In [1]: import numpy as np

In [2]: np.set_printoptions(suppress=True, linewidth=140)

In [3]: m1 = np.array([[0, 8, 0, 4], [8, 0, 4, 0], [0, 8, 0, 8], [8, 0, 8, 0]])

In [4]: print(m1)
[[0 8 0 4]
 [8 0 4 0]
 [0 8 0 8]
 [8 0 8 0]]

In [5]: x0 = np.array([4, -4, 5, 4])

In [6]: a = np.maximum(m1 @ x0, 0)

In [7]: print(np.maximum(m1 @ x0, 0) - np.maximum(-m1 @ x0, 0))
[-16  52   0  72]

In [8]: print(np.maximum(m1 @ (3 * x0), 0))
[  0 156   0 216]

In [9]: print(np.round(np.tanh(m1 @ x0), 1))
[-1.  1.  0.  1.]

In [10]: rng = np.random.default_rng(68)

In [11]: labels = rng.permutation(4)

In [12]: print(labels)
[1 0 2 3]

In [13]: M2 = m1[labels][:, labels]

In [14]: print(np.diag(M2))
[0 0 0 0]

In [15]: print(M2)
[[0 8 4 0]
 [8 0 0 4]
 [8 0 0 8]
 [0 8 8 0]]

In [16]: print(np.linalg.matrix_power(M2, 2))
[[ 96   0   0  64]
 [  0  96  64   0]
 [  0 128  96   0]
 [128   0   0  96]]

In [17]: print(np.round(np.sort(np.abs(np.linalg.eigvals(M2))), 1))
[ 2.3  2.3 13.7 13.7]

In [18]: print(np.round(np.abs(np.linalg.eigvals(M2)).max(), 1))
13.7

In [19]: print(np.allclose(M2 @ M2.T, M2.T @ M2))
False

In [20]: f = np.array([1, 2, 0, 0])

In [21]: M2 = m1 + np.outer(f, np.eye(4)[3])

In [22]: print(round(float(np.linalg.det(M2) / np.linalg.det(m1)), 1), round(float(1 + np.linalg.solve(m1, f)[3]), 1))
0.8 0.8

In [23]: print(np.linalg.matrix_rank(M2 - m1))
1

In [24]: data = np.loadtxt("run1.csv", delimiter=",")

In [25]: print(data)
[[ -2.   1.   3.  -1.]
 [  0.   4.   5.   2.]
 [ -2.   2.   5.   5.]
 [ -1.  -1.   8.   2.]
 [  2.  -4.   8.  -1.]
 [  0.  -3.  10.  -3.]
 [ -1.  -5.  12.   0.]
 [  1.  -7.  13.   1.]
 [  0.  -4.  16.   4.]
 [ -1.  -1.  16.   2.]
 [  2.   2.  16.   1.]
 [  3.   2.  16.   0.]
 [  6.  -1.  19.   1.]
 [  7.  -3.  18.  -2.]
 [  5.   0.  16.  -4.]
 [  8.   3.  13.  -5.]
 [  6.   0.  14.  -4.]
 [  5.   0.  14.  -7.]
 [  5.   0.  13.  -7.]
 [  6.   1.  15. -10.]
 [  3.   1.  18. -13.]
 [  4.  -2.  21. -15.]
 [  2.  -1.  19. -14.]
 [  0.  -3.  19. -11.]
 [ -3.  -6.  22. -13.]
 [ -3.  -3.  21. -13.]
 [ -6.  -6.  22. -16.]
 [ -9.  -8.  21. -19.]]

In [26]: labels = data[:, 1] > np.median(data[:, 1])

In [27]: f = data[labels].mean(axis=0) - data[~labels].mean(axis=0)

In [28]: print(f.round(1))
[ 3.4  5.  -4.2  2.5]

In [29]: print(((data - data.mean(axis=0)) @ f > 0).astype(int))
[1 1 1 1 1 1 0 0 1 1 1 1 1 1 1 1 1 1 1 1 0 0 0 0 0 0 0 0]

In [30]: print(round(float((((data - data.mean(axis=0)) @ f > 0) == labels).mean()), 1))
0.7

In [31]: print(np.argsort(-np.abs(f).round(6), kind="stable"))
[1 2 0 3]

In [32]: M2 = np.c_[data[:, :1] @ np.array([[2]]), np.array([3, 5, 4, 4, 0, 4, 0, 3, 2, 5, 1, 4, 5, 0, 5, 0, 2, 2, 3, 1, 3, 5, 2, 4, 2, 2, 0, 2])]

In [33]: print(M2)
[[ -4.   3.]
 [  0.   5.]
 [ -4.   4.]
 [ -2.   4.]
 [  4.   0.]
 [  0.   4.]
 [ -2.   0.]
 [  2.   3.]
 [  0.   2.]
 [ -2.   5.]
 [  4.   1.]
 [  6.   4.]
 [ 12.   5.]
 [ 14.   0.]
 [ 10.   5.]
 [ 16.   0.]
 [ 12.   2.]
 [ 10.   2.]
 [ 10.   3.]
 [ 12.   1.]
 [  6.   3.]
 [  8.   5.]
 [  4.   2.]
 [  0.   4.]
 [ -6.   2.]
 [ -6.   2.]
 [-12.   0.]
 [-18.   2.]]

In [34]: print(np.linalg.matrix_rank(M2))
2

In [35]: print(np.round(np.linalg.norm(np.linalg.qr(data)[0].T @ M2, axis=0) ** 2 / ((M2 ** 2).sum(axis=0) + 1e-12), 1))
[1.  0.7]

In [36]: print(np.round(np.linalg.norm(M2 - data @ np.linalg.lstsq(data, M2)[0], axis=0), 1) + 0)
[0. 9.]

In [37]: Q, V = np.linalg.qr(m1[:, :1])[0], np.linalg.qr(m1[:, 1:])[0]

In [38]: s = np.linalg.svd(Q.T @ V, compute_uv=False)

In [39]: print(round(np.linalg.norm(Q @ Q.T - V @ V.T, 2), 1))
1.0

In [40]: print((s > 0.9).sum())
1

In [41]: cov = data.T @ data

In [42]: print(np.round(np.linalg.eigvalsh(cov)[::-1], 1))
[8222.3  881.5  443.1  117.2]

In [43]: print(np.allclose(cov, cov.T))
True

In [44]: print(cov)
[[  489.   127.   516.   -15.]
 [  127.   326.  -818.   414.]
 [  516.  -818.  6857. -2740.]
 [  -15.   414. -2740.  1992.]]

In [45]: print((data @ data.T).shape)
(28, 28)

In [46]: cov = np.cov(data, rowvar=False)

In [47]: print(np.argsort(-data.std(axis=0).round(6), kind="stable"))
[3 2 0 1]

In [48]: print(np.round(np.corrcoef(data[:, 3], data[:, 1])[0, 1], 1))
0.3

In [49]: print(np.median(data, axis=0))
[ 1.5 -1.  16.  -3.5]

In [50]: print(np.argwhere(np.triu(np.abs(np.corrcoef(data.T)) > 0.8, 1)))
[]

In [51]: M = np.loadtxt("block4.csv", delimiter=",")

In [52]: print(M)
[[2. 0. 8. 4. 2. 3. 0.]
 [0. 4. 5. 9. 0. 4. 1.]
 [0. 0. 0. 5. 6. 4. 5.]
 [0. 0. 0. 7. 2. 4. 3.]
 [0. 0. 0. 0. 8. 2. 7.]
 [0. 0. 0. 0. 0. 9. 8.]
 [0. 0. 0. 0. 0. 0. 4.]]

In [53]: print([int(np.linalg.matrix_rank(np.linalg.matrix_power(M, p))) for p in range(1, 8)])
[6, 6, 6, 6, 6, 6, 6]

In [54]: print(np.round(np.sort(np.linalg.eigvals(M)), 1))
[0. 2. 4. 4. 7. 8. 9.]

In [55]: f = np.array([-9, -1, 2])

In [56]: print(np.cross(M[5, :3], M[6, :3]))
[0. 0. 0.]

In [57]: K = np.loadtxt("w.csv", delimiter=",")

In [58]: print(K)
[[0. 0. 0. 0. 0. 0. 0.]
 [0. 0. 0. 0. 0. 0. 1.]
 [0. 0. 0. 0. 0. 0. 1.]
 [0. 0. 0. 0. 0. 0. 1.]
 [0. 0. 0. 0. 0. 0. 0.]
 [0. 0. 0. 0. 0. 0. 0.]
 [0. 1. 1. 1. 0. 0. 0.]]

In [59]: f = np.array([4, 9])

In [60]: print(np.polyval(f, K[0]))
[9. 9. 9. 9. 9. 9. 9.]

In [61]: print(np.correlate(K[0], K[2], "full"))
[0. 0. 0. 0. 0. 0. 0. 0. 0. 0. 0. 0. 0.]

In [62]: print(np.cross(K[0, :3], K[2, :3]))
[0. 0. 0.]

In [63]: def softmax(z):
    ...:     e = np.exp(z - z.max(axis=-1, keepdims=True))
    ...:     return e / e.sum(axis=-1, keepdims=True)
    ...: 

In [64]: print(np.round(softmax(K[6]), 1))
[0.1 0.2 0.2 0.2 0.1 0.1 0.1]

In [65]: print(np.round(softmax(K).sum(axis=1), 1))
[1. 1. 1. 1. 1. 1. 1.]

In [66]: print(np.round(softmax(10 * K[6]), 1) + 0)
[0.  0.3 0.3 0.3 0.  0.  0. ]

In [67]: scores = K @ K.T / np.sqrt(7)

In [68]: print(np.round(softmax(scores)[6] @ K, 1))
[0.  0.3 0.3 0.3 0.  0.  0.3]

In [69]: print(softmax(scores).round(6).argmax(axis=1))
[0 1 1 1 0 0 6]

In [70]: print(np.round(softmax(scores + np.triu(np.full(scores.shape, -np.inf), 1)), 1))
[[1.  0.  0.  0.  0.  0.  0. ]
 [0.4 0.6 0.  0.  0.  0.  0. ]
 [0.3 0.4 0.4 0.  0.  0.  0. ]
 [0.2 0.3 0.3 0.3 0.  0.  0. ]
 [0.2 0.2 0.2 0.2 0.2 0.  0. ]
 [0.2 0.2 0.2 0.2 0.2 0.2 0. ]
 [0.1 0.1 0.1 0.1 0.1 0.1 0.3]]

In [71]: left, s, vt = np.linalg.svd(K)

In [72]: print(np.argmax(s[:-1] / (s[1:] + 1e-6)) + 1)
2

In [73]: M2 = left[:, :2] @ np.diag(s[:2]) @ vt[:2]

In [74]: print(round(float(np.linalg.norm(K - M2, 2)), 1), s[2])
0.0 0.0

In [75]: print(np.linalg.matrix_rank(K, rtol=0.05))
2

In [76]: print(np.linalg.matrix_rank(M2))
2

In [77]: rk = np.linalg.matrix_rank(K)

In [78]: print(rk)
2

In [79]: null = np.linalg.svd(K)[2][rk:].T

In [80]: print(null.shape)
(7, 5)

In [81]: print([int(np.linalg.matrix_rank(K[:i])) for i in range(1, len(K) + 1)])
[0, 1, 1, 1, 1, 1, 2]

In [82]: print(np.round(null @ null.T, 1))
[[ 1.   0.   0.   0.   0.   0.   0. ]
 [ 0.   0.7 -0.3 -0.3  0.   0.   0. ]
 [ 0.  -0.3  0.7 -0.3  0.   0.   0. ]
 [ 0.  -0.3 -0.3  0.7  0.   0.   0. ]
 [ 0.   0.   0.   0.   1.   0.   0. ]
 [ 0.   0.   0.   0.   0.   1.   0. ]
 [ 0.   0.   0.   0.   0.   0.   0. ]]

In [83]: print([int(np.linalg.matrix_rank(np.delete(K, i, axis=0))) for i in range(7)])
[2, 2, 2, 2, 2, 2, 1]

In [84]: Q, _ = np.linalg.qr(np.array([[1.3, 0.2, 1.2], [-0.8, -0.5, 1.1], [-1.3, -0.3, -0.5]]))

In [85]: ev = np.array([-2, 0, 1])

In [86]: F = Q @ np.diag(ev) @ Q.T

In [87]: print(F.round(1))
[[-0.4  0.4  1.3]
 [ 0.4 -0.3 -0.7]
 [ 1.3 -0.7 -0.3]]

In [88]: P = np.triu(np.array([[0, 5, 1], [5, 0, 5], [2, 5, 2]]), 1) + np.eye(3)

In [89]: M2 = P @ F @ np.linalg.inv(P)

In [90]: print(round(np.linalg.det(M2), 1))
-0.0

In [91]: print(round(np.trace(M2), 1), round(np.trace(F), 1))
-1.0 -1.0

In [92]: print(np.round(np.poly(M2), 1) + 0)
[ 1.  1. -2.  0.]

In [93]: rk = np.linalg.matrix_rank(F)

In [94]: print(rk)
2

In [95]: null = np.linalg.svd(F)[2][rk:].T

In [96]: print([int(np.linalg.matrix_rank(F[:i])) for i in range(1, len(F) + 1)])
[1, 2, 2]

In [97]: print([int(np.linalg.matrix_rank(F[:, :j + 1])) for j in range(3)])
[1, 2, 2]

In [98]: print(np.round(np.linalg.det(F[::-1]), 1))
-0.0

In [99]: print(round(float(np.einsum("ii->", F)), 1))
-1.0

In [100]: print(round(float(np.linalg.det(2 * F)), 1), round(float(np.linalg.det(F)), 1))
0.0 0.0

In [101]: print(np.round(np.linalg.det(F.T), 1))
0.0

In [102]: print(np.round(np.kron(np.eye(2, dtype=int), F), 1))
[[-0.4  0.4  1.3 -0.   0.   0. ]
 [ 0.4 -0.3 -0.7  0.  -0.  -0. ]
 [ 1.3 -0.7 -0.3  0.  -0.  -0. ]
 [-0.   0.   0.  -0.4  0.4  1.3]
 [ 0.  -0.  -0.   0.4 -0.3 -0.7]
 [ 0.  -0.  -0.   1.3 -0.7 -0.3]]

In [103]: print(np.round(np.linalg.eigvals(F).sum().real, 1))
-1.0

In [104]: print(np.linalg.lstsq(F[:-1].T, F[-1])[2])
2

In [105]: print(np.unique(F.round(6), axis=0).shape)
(3, 3)

In [106]: print(np.round(F @ np.linalg.pinv(F) @ F, 1))
[[-0.4  0.4  1.3]
 [ 0.4 -0.3 -0.7]
 [ 1.3 -0.7 -0.3]]

In [107]: print(np.abs(np.diag(np.linalg.qr(F)[1])) > 1e-9)
[ True  True False]

In [108]: labels = rng.permutation(3)

In [109]: print(labels)
[0 2 1]

In [110]: M2 = F[labels][:, labels]

In [111]: print(round(np.linalg.det(M2), 1), np.round(np.linalg.det(F[labels]), 1))
0.0 -0.0

In [112]: print(np.round(np.diag(M2), 1))
[-0.4 -0.3 -0.3]

In [113]: W0 = np.array([[2, 1, 1, 0, 3, 2, 4, 0, 2],
     ...:     [2, 1, 1, 0, 3, 2, 4, 0, 2],
     ...:     [3, 0, 5, 2, 4, 2, 2, 4, 1],
     ...:     [3, 0, 2, 0, 2, 4, 3, 2, 5],
     ...:     [3, 2, 4, 3, 1, 5, 3, 2, 5],
     ...:     [1, 0, 0, 4, 5, 3, 2, 2, 5],
     ...:     [5, 4, 4, 3, 1, 0, 1, 3, 0]])

In [114]: print(W0)
[[2 1 1 0 3 2 4 0 2]
 [2 1 1 0 3 2 4 0 2]
 [3 0 5 2 4 2 2 4 1]
 [3 0 2 0 2 4 3 2 5]
 [3 2 4 3 1 5 3 2 5]
 [1 0 0 4 5 3 2 2 5]
 [5 4 4 3 1 0 1 3 0]]

In [115]: theta = np.radians(135)

In [116]: r_ = np.eye(3)

In [117]: r_[1, 1] = r_[0, 0] = np.cos(theta)

In [118]: r_[1, 0], r_[0, 1] = -np.sin(theta), np.sin(theta)

In [119]: print(r_.round(1))
[[-0.7  0.7  0. ]
 [-0.7 -0.7  0. ]
 [ 0.   0.   1. ]]

In [120]: M2 = F @ r_.T

In [121]: print(M2.round(1) + 0)
[[ 0.6  0.   1.3]
 [-0.5 -0.1 -0.7]
 [-1.4 -0.5 -0.3]]

In [122]: print(np.round(np.linalg.svd(F, compute_uv=False), 1) + 0, np.round(np.linalg.svd(M2, compute_uv=False), 1) + 0)
[2. 1. 0.] [2. 1. 0.]

In [123]: print(np.round(np.abs(M2 - F).max(axis=0), 1))
[2.7 0.4 0. ]

In [124]: M2 = np.array([[5, 3], [4, -4]])

In [125]: Z = np.array([[-2, -8, 2, -5], [5, -2, 4, 9], [-2, -4, 2, 7], [-2, -4, -9, -2]])

In [126]: J = np.block([[M2, np.array([[3, -1, 3, -3], [0, 3, -3, 1]])], [np.zeros((4, 2)), Z]])

In [127]: print(J)
[[ 5.  3.  3. -1.  3. -3.]
 [ 4. -4.  0.  3. -3.  1.]
 [ 0.  0. -2. -8.  2. -5.]
 [ 0.  0.  5. -2.  4.  9.]
 [ 0.  0. -2. -4.  2.  7.]
 [ 0.  0. -2. -4. -9. -2.]]

In [128]: f = np.array([6, 0, 8, 5, 5, 8])

In [129]: M2 = J + np.outer(f, np.eye(6)[4])

In [130]: print(M2)
[[ 5.  3.  3. -1.  9. -3.]
 [ 4. -4.  0.  3. -3.  1.]
 [ 0.  0. -2. -8. 10. -5.]
 [ 0.  0.  5. -2.  9.  9.]
 [ 0.  0. -2. -4.  7.  7.]
 [ 0.  0. -2. -4. -1. -2.]]

In [131]: print(np.linalg.matrix_rank(np.linalg.inv(M2) - np.linalg.inv(J), tol=1e-8))
1

In [132]: print(round(np.linalg.det(M2) / np.linalg.det(J), 1), round(float(1 + np.linalg.solve(J, f)[4]), 1))
0.6 0.6

In [133]: print(np.round(np.linalg.norm(M2, axis=0), 1))
[ 6.4  5.   6.8 10.5 17.9 13. ]

In [134]: print(np.round(np.linalg.norm(M2, axis=1), 1))
[11.6  7.1 13.9 13.8 10.9  5. ]

In [135]: print(round(np.linalg.norm(M2) ** 2 / np.linalg.norm(M2, 2) ** 2, 1))
1.7

In [136]: print(np.round(np.linalg.norm(M2, "nuc"), 1))
53.3

In [137]: labels = rng.permutation(6)

In [138]: print(labels)
[4 1 2 0 5 3]

In [139]: M2 = J[labels][:, labels]

In [140]: print(np.round(np.linalg.det(M2), 1), round(np.linalg.det(J[labels]), 1))
-155264.0 155264.0

In [141]: print(np.allclose(M2, J))
False

In [142]: print(np.trace(M2))
-3.0

In [143]: print(np.diag(M2))
[ 2. -4. -2.  5. -2. -2.]

In [144]: print(M2)
[[ 2.  0. -2.  0.  7. -4.]
 [-3. -4.  0.  4.  1.  3.]
 [ 2.  0. -2.  0. -5. -8.]
 [ 3.  3.  3.  5. -3. -1.]
 [-9.  0. -2.  0. -2. -4.]
 [ 4.  0.  5.  0.  9. -2.]]

In [145]: print(np.round(np.sort(np.abs(np.linalg.eigvals(M2))), 1))
[ 5.2  6.2  6.2  6.2 11.2 11.2]
